$ python -q
>>> import numpy as np
>>> import numpy.linalg as la
>>> np.set_printoptions(suppress=True, linewidth=140)
>>> def rd(a):
...     return np.round(a, 1) + 0
... 
>>> J = np.load("w.npy")
>>> print(J)
[[ 1.6  2.3  0.1]
 [ 0.7  0.2 -0.3]
 [ 1.1 -0.8  0.9]
 [-0.8 -1.1  1. ]
 [ 1.8  0.5 -1.4]
 [ 1.  -0.1  0.4]
 [-0.2  0.5 -1.4]
 [-1.4 -0.2 -0.3]
 [-0.2  1.7 -0.4]
 [ 0.6 -0.3 -1.3]
 [ 0.  -0.6 -0.1]
 [-1.5 -2.5 -1. ]]
>>> C = J[[1, 11]].astype(float)
>>> for _ in range(6):
...     idx = la.norm(J[:, None] - C, axis=-1).argmin(axis=1)
...     C = np.array([J[idx == j].mean(axis=0) for j in range(2)])
... 
>>> print(idx)
[0 0 0 0 0 0 0 0 0 0 0 1]
>>> print(np.bincount(idx))
[11  1]
>>> print(rd(C))
[[ 0.4  0.2 -0.3]
 [-1.5 -2.5 -1. ]]
>>> print(np.abs(C[1] - C[0]).argmax())
1
>>> print(rd(C[1] - C[0]))
[-1.9 -2.7 -0.7]
>>> data = np.load("sample14.npy")
>>> print(data)
[[ 1  2]
 [ 2 47]]
>>> # row 1 is much longer than the rest
>>> x0 = np.array([2, 1])
>>> target = data @ x0
>>> print(target)
[ 4 51]
>>> print(rd(la.solve(data.T, data[1])))
[0. 1.]
>>> print(rd(la.solve(data, data[:, 0])))
[1. 0.]
>>> W1 = np.array([[-1, 2, -2], [0, 2, 2]])
>>> beta = np.array([2, 0, -1])
>>> H = np.maximum(data @ W1 + beta, 0)
>>> print(H)
[[ 1  6  1]
 [ 0 98 89]]
>>> print((H > 0).astype(int))
[[1 1 1]
 [0 1 1]]
>>> print(la.matrix_rank(H))
2
>>> C = np.array([[-2, 0, 1], [-2, 1, -2], [-3, -1, -2]])
>>> print(W1 @ C)
[[  4   4  -1]
 [-10   0  -8]]
>>> print((H @ C).round(6).argmax(axis=1))
[1 1]
>>> print(H @ C)
[[ -17    5  -13]
 [-463    9 -374]]
>>> x0 = np.array([1, -2])
>>> target = data @ x0
>>> beta, lr = np.zeros(2), 1 / la.norm(data, 2) ** 2
>>> for i in range(10):
...     beta -= lr * data.T @ (data @ beta - target)
...     if i % 2 == 0: print(i, round(la.norm(data @ beta - target), 1))
... 
0 1.0
2 1.0
4 1.0
6 1.0
8 1.0
>>> print(rd(beta))
[-0.1 -2. ]
>>> M = np.load("dump.npy")
>>> print(rd(M))
[[ 0.   2.1 -0.1]
 [ 0.  -0.1 -0.6]
 [-1.4  0.   0.2]
 [ 0.5  2.2  0.1]
 [ 1.1 -1.5  0.8]]
>>> M2 = np.c_[M[:, :1] @ np.array([[2]]), np.array([0, 7, 2, 0, 7])]
>>> print(rd(M2))
[[ 0.   0. ]
 [ 0.   7. ]
 [-2.8  2. ]
 [ 1.   0. ]
 [ 2.2  7. ]]
>>> print(rd(la.norm(M2 - M @ la.lstsq(M, M2)[0], axis=0)))
[0.  9.3]
>>> print(rd(la.norm(la.qr(M)[0].T @ M2, axis=0) ** 2 / ((M2 ** 2).sum(axis=0) + 1e-12)))
[1.  0.2]
>>> print(rd(la.lstsq(M, M2[:, 0])[0]))
[2. 0. 0.]
>>> print(la.matrix_rank(M2))
2
>>> K = np.load("a.npy")
>>> print(K)
[[  3.1  -3.2  -2.3  -2.5]
 [  2.1  -4.3  -2.   -3.4]
 [ -0.2  -5.   -2.8  -3.1]
 [  1.6   3.8 -10.1  -3.8]
 [  2.6   3.9  -9.4  -1.8]
 [  4.1  -4.2  -2.5  -2.7]
 [ -1.    2.4  -8.9  -4.8]
 [ -0.1   1.1 -11.1  -3. ]
 [  1.1   1.6  -7.5  -2.6]
 [  1.5   2.8 -10.1  -3. ]]
>>> Xc = K - K.mean(axis=0)
>>> evecs = la.svd(Xc)[2][:1]
>>> M2 = Xc - Xc @ evecs.T @ evecs
>>> print(rd(np.diag(evecs.T @ evecs)))
[0.  0.5 0.5 0. ]
>>> print(rd((Xc @ evecs.T).std(axis=0)))
[4.9]
>>> print(la.norm(M2, axis=1).round(6).argmax())
6
>>> G = np.cov(K, rowvar=False)
>>> print(rd(np.median(K, axis=0)))
[ 1.6  1.4 -8.2 -3. ]
>>> print(rd(np.polyfit(K[:, 1], K[:, 0], 1)))
[-0.1  1.5]
>>> print(rd(G))
[[  2.5  -1.5   2.6   0.8]
 [ -1.5  13.1 -12.9  -0.3]
 [  2.6 -12.9  14.4   0.5]
 [  0.8  -0.3   0.5   0.7]]
>>> print(rd(K.std(axis=0)))
[1.5 3.4 3.6 0.8]
>>> print(rd(la.eigvalsh(G)[::-1]))
[27.   2.7  0.7  0.3]
>>> print(np.argsort(-K.std(axis=0).round(6), kind="stable"))
[2 1 0 3]
>>> M2 = np.array([[0, 0, 2], [0, 1, 0], [2, 0, 0], [1, 1, 1]])
>>> print(la.matrix_rank(np.vstack([G, M2.T])))
4
>>> print(rd(np.einsum("ik,kj->ij", G, M2)))
[[  6.1  -0.8   5.8]
 [-26.   12.8  -3.4]
 [ 29.3 -12.4   5.7]
 [  1.6   0.4   2.2]]
>>> print(la.matrix_rank(G @ M2))
3
>>> print(rd(M2.T @ G.T))
[[  6.1 -26.   29.3   1.6]
 [ -0.8  12.8 -12.4   0.4]
 [  5.8  -3.4   5.7   2.2]]
